>>> import numpy as np
>>> from numpy import linalg as LA
>>> np.set_printoptions(precision=1, suppress=True, linewidth=160)
>>> K = np.loadtxt("a.csv", delimiter=",")
>>> K.round(1) + 0
array([[-2.9,  3.8, -3.8],
       [-2.1,  0.3, -1.2],
       [-2.3,  1.1, -1.8],
       [-0.2, -7.1,  4.3],
       [-1.4, -2.6,  0.9],
       [-2.6,  2.6, -2.9],
       [-2. ,  0. , -1. ],
       [-1.7, -1.1, -0.2],
       [-2.1,  0.5, -1.3],
       [-0.5, -5.9,  3.4],
       [-1.7, -1. , -0.2],
       [-1.1, -3.5,  1.6],
       [-2.6,  2.4, -2.8],
       [-1.7, -1.3,  0. ],
       [-3. ,  4.2, -4.1],
       [-2.9,  3.6, -3.7],
       [-3.1,  4.4, -4.3],
       [-1.2, -3.3,  1.5],
       [-3.2,  4.9, -4.7],
       [-1.3, -2.8,  1.1],
       [-1.8, -0.7, -0.5],
       [-1.3, -2.9,  1.1],
       [-1. , -3.9,  1.9],
       [-1.4, -2.2,  0.7],
       [-2.7,  2.8, -3.1],
       [-2.3,  1.2, -1.9],
       [-2.1,  0.5, -1.4],
       [-1.4, -2.2,  0.7],
       [ 0.2, -8.6,  5.5]])
>>> A2 = K / np.sqrt((K ** 2).mean(axis=1, keepdims=True))
>>> np.round(K - K.mean(axis=1, keepdims=True), 1) + 0
array([[-1.9,  4.8, -2.8],
       [-1.1,  1.3, -0.2],
       [-1.3,  2.1, -0.8],
       [ 0.8, -6.1,  5.3],
       [-0.4, -1.6,  1.9],
       [-1.6,  3.6, -1.9],
       [-1. ,  1. ,  0. ],
       [-0.7, -0.1,  0.8],
       [-1.1,  1.5, -0.3],
       [ 0.5, -4.9,  4.4],
       [-0.7,  0. ,  0.8],
       [-0.1, -2.5,  2.6],
       [-1.6,  3.4, -1.8],
       [-0.7, -0.3,  1. ],
       [-2. ,  5.2, -3.1],
       [-1.9,  4.6, -2.7],
       [-2.1,  5.4, -3.3],
       [-0.2, -2.3,  2.5],
       [-2.2,  5.9, -3.7],
       [-0.3, -1.8,  2.1],
       [-0.8,  0.3,  0.5],
       [-0.3, -1.9,  2.1],
       [ 0. , -2.9,  2.9],
       [-0.4, -1.2,  1.7],
       [-1.7,  3.8, -2.1],
       [-1.3,  2.2, -0.9],
       [-1.1,  1.5, -0.4],
       [-0.4, -1.2,  1.7],
       [ 1.2, -7.6,  6.5]])
>>> LA.norm(A2, axis=1)
array([1.7, 1.7, 1.7, 1.7, 1.7, 1.7, 1.7, 1.7, 1.7, 1.7, 1.7, 1.7, 1.7, 1.7, 1.7, 1.7, 1.7, 1.7, 1.7, 1.7, 1.7, 1.7, 1.7, 1.7, 1.7, 1.7, 1.7, 1.7, 1.7])
>>> LA.matrix_rank(A2) == LA.matrix_rank(K)
np.True_
>>> arr = np.load("out8.npy")
>>> arr
array([[ 2,  2,  3, -1,  0],
       [ 0,  2,  2,  3, -1],
       [-1,  0,  2,  2,  3],
       [ 3, -1,  0,  2,  2],
       [ 2,  3, -1,  0,  2]])
>>> cov = arr.T @ arr
>>> cov
array([[18,  7,  2,  2,  7],
       [ 7, 18,  7,  2,  2],
       [ 2,  7, 18,  7,  2],
       [ 2,  2,  7, 18,  7],
       [ 7,  2,  2,  7, 18]])
>>> np.trace(cov), (arr ** 2).sum()
(np.int64(90), np.int64(90))
>>> np.diag(cov)
array([18, 18, 18, 18, 18])
>>> np.allclose(cov, cov.T)
True
